$ python3 -q
>>> import numpy as np
>>> from numpy import linalg as LA
>>> np.set_printoptions(precision=2, suppress=True, linewidth=140, sign=" ")
>>> data = np.loadtxt("case18.csv", delimiter=",")
>>> data
array([[ 0.25,  0.25,  0.25,  0.25, -0.04],
       [ 0.25,  0.25,  0.25,  0.25, -0.04],
       [ 0.25,  0.25,  0.25,  0.25, -0.04],
       [ 0.25,  0.25,  0.25,  0.25, -0.04],
       [-0.04, -0.04, -0.04, -0.04,  0.01]])
>>> # rows and columns are dependent
>>> left, s, Vh = LA.svd(data, full_matrices=False)
>>> np.round(s / s[0], 2) + 0
array([ 1.,  0.,  0.,  0.,  0.])
>>> round(np.sqrt((s ** 2).sum()), 2), round(float(LA.norm(data)), 2)
(np.float64(1.0), 1.0)
>>> np.abs(left[:, 0]).round(6).argmax()
np.int64(0)
>>> np.round(left.T @ data @ Vh.T, 2) + 0
array([[ 1.,  0.,  0.,  0.,  0.],
       [ 0.,  0.,  0.,  0.,  0.],
       [ 0.,  0.,  0.,  0.,  0.],
       [ 0.,  0.,  0.,  0.,  0.],
       [ 0.,  0.,  0.,  0.,  0.]])
>>> left.shape, s.shape, Vh.shape
((5, 5), (5,), (5, 5))
>>> vals, evecs = LA.eigh(data)
>>> np.abs(evecs[:, -1])
array([ 0.5 ,  0.5 ,  0.5 ,  0.5 ,  0.07])
>>> np.round(evecs.T @ evecs, 2) + 0
array([[ 1.,  0.,  0.,  0.,  0.],
       [ 0.,  1.,  0.,  0.,  0.],
       [ 0.,  0.,  1.,  0.,  0.],
       [ 0.,  0.,  0.,  1.,  0.],
       [ 0.,  0.,  0.,  0.,  1.]])
>>> evecs @ np.diag(vals) @ evecs.T
array([[ 0.25,  0.25,  0.25,  0.25, -0.04],
       [ 0.25,  0.25,  0.25,  0.25, -0.04],
       [ 0.25,  0.25,  0.25,  0.25, -0.04],
       [ 0.25,  0.25,  0.25,  0.25, -0.04],
       [-0.04, -0.04, -0.04, -0.04,  0.01]])
>>> rank = LA.matrix_rank(data)
>>> rank
np.int64(1)
>>> null = LA.svd(data)[2][rank:].T
>>> null.shape
(5, 4)
>>> np.round(data @ null, 2) + 0
array([[ 0.,  0.,  0.,  0.],
       [ 0.,  0.,  0.,  0.],
       [ 0.,  0.,  0.,  0.],
       [ 0.,  0.,  0.,  0.],
       [ 0.,  0.,  0.,  0.]])
>>> np.allclose(data @ null, 0)
True
>>> left, s, Vh = LA.svd(data)
>>> evecs = Vh[:(s > 1e-8).sum()]
>>> rng = np.random.default_rng(26)
>>> x0 = data[0] + 2 * data[3] + rng.integers(2) * np.eye(5)[2]
>>> x0
array([ 0.75,  0.75,  1.75,  0.75, -0.11])
>>> np.allclose(evecs.T @ evecs @ x0, x0)
False
>>> LA.matrix_rank(np.vstack([data, x0]))
np.int64(2)
>>> x0 = np.array([3, 1, 3, 1, 0])
>>> data @ data @ x0
array([ 1.99,  1.99,  1.99,  1.99, -0.28])
>>> data @ x0
array([ 1.99,  1.99,  1.99,  1.99, -0.28])
>>> np.eye(5) - data
array([[ 0.75, -0.25, -0.25, -0.25,  0.04],
       [-0.25,  0.75, -0.25, -0.25,  0.04],
       [-0.25, -0.25,  0.75, -0.25,  0.04],
       [-0.25, -0.25, -0.25,  0.75,  0.04],
       [ 0.04,  0.04,  0.04,  0.04,  0.99]])
>>> np.trace(data)
np.float64(1.0)
>>> E = np.load("data.npy")
>>> E
array([[-2.1 ,  2.05, -1.16,  2.98, -2.93,  2.96, -3.16,  0.03],
       [-2.16,  2.18, -1.05,  3.03, -3.  ,  2.89, -2.92, -0.08],
       [-1.88,  2.16, -1.06,  2.93, -3.11,  2.96, -3.03,  0.03],
       [-2.05,  1.92, -1.14,  3.1 , -2.93,  3.23, -3.  , -0.05],
       [-2.21,  1.91, -0.95,  2.94, -3.03,  2.95, -2.97, -0.1 ],
       [-1.93,  1.91, -0.85,  2.89, -3.12,  2.94, -3.05,  0.  ],
       [-2.12,  2.12, -0.97,  3.21, -2.93,  3.1 , -2.95,  0.08],
       [-1.96,  2.19, -0.91,  2.87, -3.11,  2.95, -3.15,  0.02],
       [-1.98,  2.16, -0.9 ,  3.03, -3.1 ,  3.03, -3.02, -0.08],
       [-2.12,  2.02, -0.94,  2.92, -2.91,  3.05, -3.  , -0.07],
       [-1.89,  1.92, -0.96,  2.95, -2.9 ,  2.97, -3.06, -0.03],
       [-2.01,  1.91, -0.85,  2.99, -2.79,  2.92, -3.07, -0.12],
       [-2.12,  1.93, -1.16,  3.14, -3.07,  2.89, -3.14,  0.  ],
       [-2.  ,  1.92, -0.92,  2.87, -2.99,  3.12, -2.85,  0.02],
       [-2.06,  1.97, -0.86,  3.03, -2.9 ,  3.13, -3.01, -0.05],
       [-1.94,  1.86, -0.85,  3.13, -2.84,  2.87, -2.97, -0.07],
       [-2.02,  1.88, -0.88,  3.04, -2.89,  3.22, -3.11,  0.  ],
       [-1.96,  2.05, -0.92,  3.06, -3.14,  3.15, -3.  ,  0.06],
       [ 1.95,  2.02,  2.02, -0.03, -3.04, -1.93, -2.89, -3.03],
       [ 1.86,  1.9 ,  2.02, -0.13, -2.98, -1.92, -2.94, -2.89],
       [ 2.08,  1.99,  2.06,  0.06, -3.11, -2.06, -3.14, -3.1 ],
       [ 2.13,  2.04,  2.05,  0.03, -3.06, -2.06, -2.79, -2.92],
       [ 2.03,  1.98,  1.89, -0.01, -2.95, -1.95, -2.87, -2.91],
       [ 2.02,  2.02,  2.03,  0.  , -3.13, -2.06, -3.05, -3.01],
       [ 2.04,  2.28,  1.9 , -0.12, -2.9 , -1.85, -2.85, -2.83],
       [ 1.98,  2.1 ,  2.09,  0.11, -2.91, -1.97, -3.14, -3.25],
       [ 2.14,  2.01,  1.85,  0.09, -2.79, -2.04, -3.11, -3.1 ],
       [ 1.88,  1.88,  2.02,  0.05, -2.92, -2.07, -3.12, -3.12],
       [ 1.86,  2.01,  2.03, -0.25, -3.14, -1.96, -3.1 , -3.21],
       [ 2.02,  2.04,  2.11,  0.01, -3.01, -1.93, -2.97, -3.01],
       [ 2.04,  1.75,  2.05, -0.22, -3.11, -2.02, -3.12, -3.12],
       [ 1.99,  1.94,  1.98, -0.02, -3.07, -2.09, -3.18, -2.98],
       [ 2.22,  1.88,  1.98,  0.  , -2.96, -2.19, -2.96, -3.03],
       [ 2.18,  1.95,  1.84,  0.06, -2.97, -2.05, -3.13, -3.04],
       [ 2.03,  1.91,  2.1 ,  0.1 , -3.08, -2.03, -2.93, -3.12],
       [ 2.09,  2.07,  2.01, -0.01, -2.97, -2.2 , -3.14, -3.04]])
>>> left, s, Vh = LA.svd(E)
>>> np.argmax(s[:-1] / (s[1:] + 1e-6)) + 1
np.int64(2)
>>> Y = left[:, :2] @ np.diag(s[:2]) @ Vh[:2]
>>> np.round(LA.norm(E - Y) / LA.norm(E), 2)
np.float64(0.04)
>>> np.round(np.abs(E - Y).max(), 2)
np.float64(0.35)
>>> F = np.load("mat.npy")
>>> F
array([[ 0,  1, -2, -1,  0, -1,  1, -2, -1,  0, -1, -2],
       [-1,  0,  0,  1,  1,  0,  2,  2,  0, -1, -1,  2],
       [ 2,  0,  0,  0,  0,  0,  0,  2,  0, -2,  2,  0],
       [ 1, -1,  0,  0,  1,  1,  1, -1, -2,  1, -1, -1],
       [ 0, -1,  0, -1,  0,  0, -2,  1,  1,  0,  0,  2],
       [ 1,  0,  0, -1,  0,  0,  2, -1, -2, -1,  0,  0],
       [-1, -2,  0, -1,  2, -2,  0,  1,  2, -1, -1,  1],
       [ 2, -2, -2,  1, -1,  1, -1,  0, -1, -1, -1,  0],
       [ 1,  0,  0,  2, -1,  2, -2,  1,  0,  0, -2, -1],
       [ 0,  1,  2, -1,  0,  1,  1,  1,  0,  0,  2, -2],
       [ 1,  1, -2,  1,  0,  0,  1,  1,  2, -2,  0, -1],
       [ 2, -2,  0,  1, -2,  0, -1,  0,  1,  2,  1,  0]])
>>> # skew, so no eigenvalue has a real part
>>> Y = F / LA.norm(F, axis=1, keepdims=True)
>>> gram = Y @ Y.T
>>> gram[2]
array([-0.35,  0.12,  1.  , -0.28,  0.14,  0.14,  0.  ,  0.23,  0.  ,  0.36,  0.47,  0.11])
>>> (np.abs(gram) > 0.9).astype(int)
array([[ 1,  0,  0,  0,  0,  0,  0,  0,  0,  0,  0,  0],
       [ 0,  1,  0,  0,  0,  0,  0,  0,  0,  0,  0,  0],
       [ 0,  0,  1,  0,  0,  0,  0,  0,  0,  0,  0,  0],
       [ 0,  0,  0,  1,  0,  0,  0,  0,  0,  0,  0,  0],
       [ 0,  0,  0,  0,  1,  0,  0,  0,  0,  0,  0,  0],
       [ 0,  0,  0,  0,  0,  1,  0,  0,  0,  0,  0,  0],
       [ 0,  0,  0,  0,  0,  0,  1,  0,  0,  0,  0,  0],
       [ 0,  0,  0,  0,  0,  0,  0,  1,  0,  0,  0,  0],
       [ 0,  0,  0,  0,  0,  0,  0,  0,  1,  0,  0,  0],
       [ 0,  0,  0,  0,  0,  0,  0,  0,  0,  1,  0,  0],
       [ 0,  0,  0,  0,  0,  0,  0,  0,  0,  0,  1,  0],
       [ 0,  0,  0,  0,  0,  0,  0,  0,  0,  0,  0,  1]])
>>> np.argwhere(np.triu(np.abs(gram) > 0.95, 1))
array([], shape=(0, 2), dtype=int64)
>>> (gram - 2 * np.eye(12)).round(6).argmax(axis=1)
array([  5,   6,  10,   5,   6,   3,   4,   8,   7,   2,   2,   7])
>>> z = rng.permutation(12)
>>> z
array([  7,   4,  10,   8,   2,  11,   5,   0,   3,   6,   1,   9])
>>> Y = F[z][:, z]
>>> np.allclose(Y, F)
False
>>> Y
array([[ 0, -1, -1, -1, -2,  0,  1,  2,  1, -1, -2, -1],
       [ 1,  0,  0,  1,  0,  2,  0,  0, -1, -2, -1,  0],
       [ 1,  0,  0,  2, -2, -1,  0,  1,  1,  1,  1, -2],
       [ 1, -1, -2,  0,  0, -1,  2,  1,  2, -2,  0,  0],
       [ 2,  0,  2,  0,  0,  0,  0,  2,  0,  0,  0, -2],
       [ 0, -2,  1,  1,  0,  0,  0,  2,  1, -1, -2,  2],
       [-1,  0,  0, -2,  0,  0,  0,  1, -1,  2,  0, -1],
       [-2,  0, -1, -1, -2, -2, -1,  0, -1,  1,  1,  0],
       [-1,  1, -1, -2,  0, -1,  1,  1,  0,  1, -1,  1],
       [ 1,  2, -1,  2,  0,  1, -2, -1, -1,  0, -2, -1],
       [ 2,  1, -1,  0,  0,  2,  0, -1,  1,  2,  0, -1],
       [ 1,  0,  2,  0,  2, -2,  1,  0, -1,  1,  1,  0]])
>>> round(float(LA.det(Y)), 2), round(LA.det(F[z]), 2)
(173056.0, np.float64(173056.0))
>>> np.trace(Y)
np.int64(0)
>>> f, g = F[0], F[7]
>>> f @ f
np.int64(18)
>>> f @ g
np.int64(1)
>>> p = (f @ g) / (f @ f) * f
>>> LA.matrix_rank(np.outer(f, g))
np.int64(1)
>>> round(float((g - p) @ f), 2)
0.0
>>> g - p
array([ 2.  , -2.06, -1.89,  1.06, -1.  ,  1.06, -1.06,  0.11, -0.94, -1.  , -0.94,  0.11])
>>> np.outer(f, g)
array([[ 0,  0,  0,  0,  0,  0,  0,  0,  0,  0,  0,  0],
       [ 2, -2, -2,  1, -1,  1, -1,  0, -1, -1, -1,  0],
       [-4,  4,  4, -2,  2, -2,  2,  0,  2,  2,  2,  0],
       [-2,  2,  2, -1,  1, -1,  1,  0,  1,  1,  1,  0],
       [ 0,  0,  0,  0,  0,  0,  0,  0,  0,  0,  0,  0],
       [-2,  2,  2, -1,  1, -1,  1,  0,  1,  1,  1,  0],
       [ 2, -2, -2,  1, -1,  1, -1,  0, -1, -1, -1,  0],
       [-4,  4,  4, -2,  2, -2,  2,  0,  2,  2,  2,  0],
       [-2,  2,  2, -1,  1, -1,  1,  0,  1,  1,  1,  0],
       [ 0,  0,  0,  0,  0,  0,  0,  0,  0,  0,  0,  0],
       [-2,  2,  2, -1,  1, -1,  1,  0,  1,  1,  1,  0],
       [-4,  4,  4, -2,  2, -2,  2,  0,  2,  2,  2,  0]])
>>> gram = F.T @ F
>>> LA.svd(F, compute_uv=False) ** 2
array([ 45.27,  45.27,  29.64,  29.64,  17.3 ,  17.3 ,   7.77,   7.77,   1.24,   1.24,   0.77,   0.77])
>>> np.diag(gram)
array([ 18,  17,  16,  13,  12,  12,  22,  19,  20,  17,  18,  20])
>>> np.trace(gram), (F ** 2).sum()
(np.int64(204), np.int64(204))
>>> def softmax(z):
...     e = np.exp(z - z.max(axis=-1, keepdims=True))
...     return e / e.sum(axis=-1, keepdims=True)
... 
>>> softmax(F[4])
array([ 0.05,  0.02,  0.05,  0.02,  0.05,  0.05,  0.01,  0.14,  0.14,  0.05,  0.05,  0.38])
>>> S = F @ F.T / np.sqrt(12)
>>> softmax(S).round(6).argmax(axis=1)
array([  0,   1,   2,   3,   4,   5,   6,   7,   8,   9,  10,  11])
>>> M = np.load("block14.npy")
>>> M
array([[ 0.5, -0.3, -0.8,  0.7,  0.5, -0.1,  1.5, -1. , -0.9, -0.5, -0.3],
       [-0.5,  0.3, -0.5,  2.5,  1.4,  0. , -2.1, -0.8, -1.2,  0.2,  1.4],
       [ 0.8, -0.4, -0.5, -0.6,  0.8,  0.6,  0.6, -0.9,  0.1,  0.9,  0.2],
       [-0.5,  0.2,  0.2, -0.9, -1.2,  1.4,  1.8,  1. , -0.3, -1.8,  0.7],
       [ 1. , -0.8, -0.8,  0.2, -0.1,  0.9,  2.7,  0.7,  0. , -1.1,  0.4],
       [ 1. , -0.8,  0.1, -0.4,  0.1,  1.1, -0.7, -0.5, -1.4,  4. , -1.1],
       [-0.4,  0.3,  1.1,  0.5, -1. ,  0.4,  1. ,  1. ,  0.3,  0.1, -0.4],
       [ 0.1,  0.9,  0.5,  0.1, -0.3,  0.6, -0.7,  0.5, -0.5, -1.3,  1.7],
       [ 1.2,  0.6, -1.5, -1.6, -0.6,  0.5,  0.2,  0.7, -0.7, -2.3,  0.6],
       [-0.6,  0.8,  0.2,  1.7,  0. ,  0.5,  1.4,  1.2, -1.5, -0.5,  1.6],
       [ 0.4,  0.5,  0.3,  0.2,  1.7, -1.3, -1. ,  1.2, -0.8,  1.1, -1.6],
       [-1.1,  0.3,  0.1, -1.2, -0.5, -0.1,  1.2, -0.4,  1.1,  0.3, -0.3]])
>>> x0 = np.array([2, 1, -3, -1, -1, -3, -2, 3, 1, 3, 1])
>>> y = M @ x0
>>> y
array([-6.5, -0.5, -0.2, -9.1, -5.4,  7.3, -3.3, -1.8,  2.9, -4.8,  8.9, -2.1])
>>> y = y + 0.3 * rng.normal(size=12)
>>> y
array([-6.59, -0.09,  0.06, -9.08, -5.19,  7.71, -3.19, -2.13,  2.88, -4.93,  8.42, -2.71])
>>> b, *_ = LA.lstsq(M, y)
>>> b
array([ 2.05,  0.81, -3.21, -0.74, -1.07, -2.57, -2.17,  3.06,  1.17,  2.98,  0.84])
>>> np.round(LA.norm(y - M @ b), 2)
np.float64(0.37)
>>> np.round(M.T @ (y - M @ b), 2) + 0
array([ 0.,  0.,  0.,  0.,  0.,  0.,  0.,  0.,  0.,  0.,  0.])
>>> b.round()
array([ 2.,  1., -3., -1., -1., -3., -2.,  3.,  1.,  3.,  1.])
